$ python -q
>>> import numpy as np
>>> from numpy import linalg as LA
>>> np.set_printoptions(suppress=True, linewidth=120)
>>> E = np.load("x.npy")
>>> E
array([[6., 1., 1., 1., 1., 1., 1., 1.],
       [1., 6., 1., 1., 1., 1., 1., 1.],
       [1., 1., 6., 1., 1., 1., 1., 1.],
       [1., 1., 1., 6., 1., 1., 1., 1.],
       [1., 1., 1., 1., 6., 1., 1., 1.],
       [1., 1., 1., 1., 1., 6., 1., 1.],
       [1., 1., 1., 1., 1., 1., 6., 1.],
       [1., 1., 1., 1., 1., 1., 1., 6.]])
>>> Lm = LA.cholesky(E)
>>> LA.eigvalsh(E).min() > 0
np.True_
>>> ev, evecs = LA.eigvalsh(E)
Traceback (most recent call last):
  File "<python-input-7>", line 1, in <module>
    ev, evecs = LA.eigvalsh(E)
    ^^^^^^^^^
ValueError: too many values to unpack (expected 2)
>>> ev, evecs = LA.eigh(E)
>>> np.round(LA.eigvalsh(E + 2 * np.eye(8)), 3)
array([ 7.,  7.,  7.,  7.,  7.,  7.,  7., 15.])
>>> ev.sum(), np.trace(E)
(np.float64(48.0), np.float64(48.0))
>>> np.round(evecs.T @ evecs, 3) + 0
array([[1., 0., 0., 0., 0., 0., 0., 0.],
       [0., 1., 0., 0., 0., 0., 0., 0.],
       [0., 0., 1., 0., 0., 0., 0., 0.],
       [0., 0., 0., 1., 0., 0., 0., 0.],
       [0., 0., 0., 0., 1., 0., 0., 0.],
       [0., 0., 0., 0., 0., 1., 0., 0.],
       [0., 0., 0., 0., 0., 0., 1., 0.],
       [0., 0., 0., 0., 0., 0., 0., 1.]])
>>> (ev > 1e-8).sum(), (ev < -1e-8).sum()
(np.int64(8), np.int64(0))
>>> np.round(LA.svd(E, compute_uv=False), 3)
array([13.,  5.,  5.,  5.,  5.,  5.,  5.,  5.])
>>> np.round(LA.eigvalsh(E @ E), 3)
array([ 25.,  25.,  25.,  25.,  25.,  25.,  25., 169.])
>>> np.round(np.abs(evecs[:, -1]), 3)
array([0.354, 0.354, 0.354, 0.354, 0.354, 0.354, 0.354, 0.354])
>>> Y = E / np.sqrt((E ** 2).mean(axis=1, keepdims=True))
>>> np.round(LA.norm(Y, axis=1), 3)
array([2.828, 2.828, 2.828, 2.828, 2.828, 2.828, 2.828, 2.828])
>>> E @ np.ones(8)
array([13., 13., 13., 13., 13., 13., 13., 13.])
>>> T = np.stack([E, -1 * E, E[::-1]])
>>> np.einsum("bij,cij->bc", T, T)
array([[ 344., -344.,  144.],
       [-344.,  344., -144.],
       [ 144., -144.,  344.]])
>>> T.sum(axis=0)
array([[1., 1., 1., 1., 1., 1., 1., 6.],
       [1., 1., 1., 1., 1., 1., 6., 1.],
       [1., 1., 1., 1., 1., 6., 1., 1.],
       [1., 1., 1., 1., 6., 1., 1., 1.],
       [1., 1., 1., 6., 1., 1., 1., 1.],
       [1., 1., 6., 1., 1., 1., 1., 1.],
       [1., 6., 1., 1., 1., 1., 1., 1.],
       [6., 1., 1., 1., 1., 1., 1., 1.]])
>>> (T @ E.T).shape
(3, 8, 8)
>>> LA.matrix_rank(T.reshape(3, -1))
np.int64(2)
>>> feats = np.load("layer6.npy")
>>> feats
array([[5., 1., 1., 1., 1., 1.],
       [1., 5., 1., 1., 1., 1.],
       [1., 1., 5., 1., 1., 1.],
       [1., 1., 1., 5., 1., 1.],
       [1., 1., 1., 1., 5., 1.],
       [1., 1., 1., 1., 1., 5.]])
>>> ev, evecs = LA.eigh(feats)
>>> np.round(LA.eigvalsh(feats @ feats), 3)
array([ 16.,  16.,  16.,  16.,  16., 100.])
>>> np.round(np.abs(evecs[:, -1]), 3)
array([0.408, 0.408, 0.408, 0.408, 0.408, 0.408])
>>> np.abs(evecs[:, -1]).round(6).argmax()
np.int64(0)
>>> np.round(evecs.T @ evecs, 3) + 0
array([[1., 0., 0., 0., 0., 0.],
       [0., 1., 0., 0., 0., 0.],
       [0., 0., 1., 0., 0., 0.],
       [0., 0., 0., 1., 0., 0.],
       [0., 0., 0., 0., 1., 0.],
       [0., 0., 0., 0., 0., 1.]])
>>> np.round(LA.svd(feats, compute_uv=False), 3)
array([10.,  4.,  4.,  4.,  4.,  4.])
>>> np.round(evecs.T @ feats @ evecs, 3) + 0
array([[ 4.,  0.,  0.,  0.,  0.,  0.],
       [ 0.,  4.,  0.,  0.,  0.,  0.],
       [ 0.,  0.,  4.,  0.,  0.,  0.],
       [ 0.,  0.,  0.,  4.,  0.,  0.],
       [ 0.,  0.,  0.,  0.,  4.,  0.],
       [ 0.,  0.,  0.,  0.,  0., 10.]])
>>> ev.round(3)
array([ 4.,  4.,  4.,  4.,  4., 10.])
>>> u = np.array([-1, 1, 0, -1, 2, 1])
>>> Y = feats + np.outer(u, np.eye(6)[4])
>>> Y
array([[5., 1., 1., 1., 0., 1.],
       [1., 5., 1., 1., 2., 1.],
       [1., 1., 5., 1., 1., 1.],
       [1., 1., 1., 5., 0., 1.],
       [1., 1., 1., 1., 7., 1.],
       [1., 1., 1., 1., 2., 5.]])
>>> LA.matrix_rank(Y - feats)
np.int64(1)
>>> LA.matrix_rank(LA.inv(Y) - LA.inv(feats), tol=1e-8)
np.int64(1)
>>> round(LA.det(Y) / LA.det(feats), 3), round(1 + LA.solve(feats, u)[4], 3)
(np.float64(1.45), np.float64(1.45))
>>> Lm = LA.cholesky(feats)
>>> Lm.round(3)
array([[2.236, 0.   , 0.   , 0.   , 0.   , 0.   ],
       [0.447, 2.191, 0.   , 0.   , 0.   , 0.   ],
       [0.447, 0.365, 2.16 , 0.   , 0.   , 0.   ],
       [0.447, 0.365, 0.309, 2.138, 0.   , 0.   ],
       [0.447, 0.365, 0.309, 0.267, 2.121, 0.   ],
       [0.447, 0.365, 0.309, 0.267, 0.236, 2.108]])
>>> LA.eigvalsh(feats).min() > 0
np.True_
>>> np.round(np.prod(np.diag(Lm)) ** 2, 3), np.round(LA.det(feats), 3)
(np.float64(10240.0), np.float64(10240.0))
>>> np.round(np.diag(Lm) ** 2, 3)
array([5.   , 4.8  , 4.667, 4.571, 4.5  , 4.444])
>>> feats / np.sqrt(np.outer(np.diag(feats), np.diag(feats)))
array([[1. , 0.2, 0.2, 0.2, 0.2, 0.2],
       [0.2, 1. , 0.2, 0.2, 0.2, 0.2],
       [0.2, 0.2, 1. , 0.2, 0.2, 0.2],
       [0.2, 0.2, 0.2, 1. , 0.2, 0.2],
       [0.2, 0.2, 0.2, 0.2, 1. , 0.2],
       [0.2, 0.2, 0.2, 0.2, 0.2, 1. ]])
>>> rng = np.random.default_rng(37687)
>>> idx = rng.permutation(6)
>>> Y = feats[:, idx] * rng.choice([-1, 1], 6)
>>> Y
array([[ 1.,  1.,  1.,  5., -1.,  1.],
       [ 1.,  1.,  1.,  1., -5.,  1.],
       [ 1.,  5.,  1.,  1., -1.,  1.],
       [ 1.,  1.,  5.,  1., -1.,  1.],
       [ 5.,  1.,  1.,  1., -1.,  1.],
       [ 1.,  1.,  1.,  1., -1.,  5.]])
>>> Uu, _, Vh = LA.svd(feats.T @ Y)
>>> np.round(Uu @ Vh, 3) + 0
array([[ 0.,  0.,  0.,  1.,  0.,  0.],
       [ 0.,  0.,  0.,  0., -1.,  0.],
       [ 0.,  1.,  0.,  0.,  0.,  0.],
       [ 0.,  0.,  1.,  0.,  0.,  0.],
       [ 1.,  0.,  0.,  0.,  0.,  0.],
       [ 0.,  0.,  0.,  0.,  0.,  1.]])
>>> m1 = np.diag(np.array([-2, -7, 3, 1, 3, -9, -8])) + 2 * np.eye(7, k=1) + 2 * np.eye(7, k=-1)
>>> m1
array([[-2.,  2.,  0.,  0.,  0.,  0.,  0.],
       [ 2., -7.,  2.,  0.,  0.,  0.,  0.],
       [ 0.,  2.,  3.,  2.,  0.,  0.,  0.],
       [ 0.,  0.,  2.,  1.,  2.,  0.,  0.],
       [ 0.,  0.,  0.,  2.,  3.,  2.,  0.],
       [ 0.,  0.,  0.,  0.,  2., -9.,  2.],
       [ 0.,  0.,  0.,  0.,  0.,  2., -8.]])
>>> u = np.array([-2, 2, -2, -4, -2, -1, 5])
>>> Y = m1 + np.outer(u, np.eye(7)[4])
>>> LA.matrix_rank(LA.inv(Y) - LA.inv(m1), tol=1e-8)
np.int64(1)
>>> vec = np.array([-2, -1, 1, 0, -2, 2, -1])
>>> y = m1 @ vec
>>> beta, lr = np.zeros(7), 1 / LA.norm(m1, 2) ** 2
>>> for i in range(20):
...     beta -= lr * m1.T @ (m1 @ beta - y)
...     if i % 5 == 0: print(i, round(LA.norm(m1 @ beta - y), 3))
... 
0 6.914
5 4.149
10 3.15
15 2.611
>>> round(LA.cond(m1), 3)
np.float64(14.609)
>>> round(float(LA.norm(m1[0], 1)), 3), round(LA.norm(m1[0], np.inf), 3)
(4.0, np.float64(2.0))
>>> np.round(LA.norm(m1, 2), 3)
np.float64(10.752)
>>> np.round(LA.norm(m1, "nuc"), 3)
np.float64(36.175)
>>> ev, evecs = LA.eigh(E)
>>> vec = np.array([2, 0, 0, 0, 1, 2, 2, 0])
>>> np.round(evecs * np.maximum(ev, 0) @ evecs.T, 3)
array([[6., 1., 1., 1., 1., 1., 1., 1.],
       [1., 6., 1., 1., 1., 1., 1., 1.],
       [1., 1., 6., 1., 1., 1., 1., 1.],
       [1., 1., 1., 6., 1., 1., 1., 1.],
       [1., 1., 1., 1., 6., 1., 1., 1.],
       [1., 1., 1., 1., 1., 6., 1., 1.],
       [1., 1., 1., 1., 1., 1., 6., 1.],
       [1., 1., 1., 1., 1., 1., 1., 6.]])
>>> vec @ E @ vec
np.float64(114.0)
>>> np.round(evecs * np.abs(ev) @ evecs.T, 3)
array([[6., 1., 1., 1., 1., 1., 1., 1.],
       [1., 6., 1., 1., 1., 1., 1., 1.],
       [1., 1., 6., 1., 1., 1., 1., 1.],
       [1., 1., 1., 6., 1., 1., 1., 1.],
       [1., 1., 1., 1., 6., 1., 1., 1.],
       [1., 1., 1., 1., 1., 6., 1., 1.],
       [1., 1., 1., 1., 1., 1., 6., 1.],
       [1., 1., 1., 1., 1., 1., 1., 6.]])
>>> np.abs(E).sum(axis=1).max(), np.round(np.abs(ev).max(), 3)
(np.float64(13.0), np.float64(13.0))
>>> round(float(vec @ E @ vec / (vec @ vec)), 3), np.round(ev[0], 3), np.round(ev[-1], 3)
(8.769, np.float64(5.0), np.float64(13.0))
>>> [round(float(LA.det(m1[:i, :i])), 2) + 0 for i in range(1, 8)]
[-2.0, 10.0, 38.0, -2.0, -158.0, 1430.0, -10808.0]
>>> J = np.load("arr.npy")
>>> J
array([[ 1,  0,  0, 15,  3,  3,  3,  0,  0],
       [ 2,  3,  3,  0,  1,  0,  0,  3,  0],
       [ 2,  2,  2,  5,  2,  0,  1,  3,  3],
       [ 2,  1,  3,  5,  1,  3,  1,  0,  1],
       [ 0,  2,  2, 10,  3,  1,  2,  3,  2],
       [ 0,  2,  0,  0,  2,  0,  0,  1,  3]])
>>> Y = J + rng.integers(-2, 3, (6, 1)) @ rng.integers(-2, 3, (1, 9))
>>> Y
array([[ 1,  0,  1, 16,  3,  2,  1, -1, -1],
       [ 2,  3,  5,  2,  1, -2, -4,  1, -2],
       [ 2,  2,  1,  4,  2,  1,  3,  4,  4],
       [ 2,  1,  2,  4,  1,  4,  3,  1,  2],
       [ 0,  2,  0,  8,  3,  3,  6,  5,  4],
       [ 0,  2, -2, -2,  2,  2,  4,  3,  5]])
>>> LA.matrix_rank(Y - J, tol=1e-8)
np.int64(1)
>>> np.round(LA.svd(Y - J, compute_uv=False), 3) + 0
array([11.619,  0.   ,  0.   ,  0.   ,  0.   ,  0.   ])
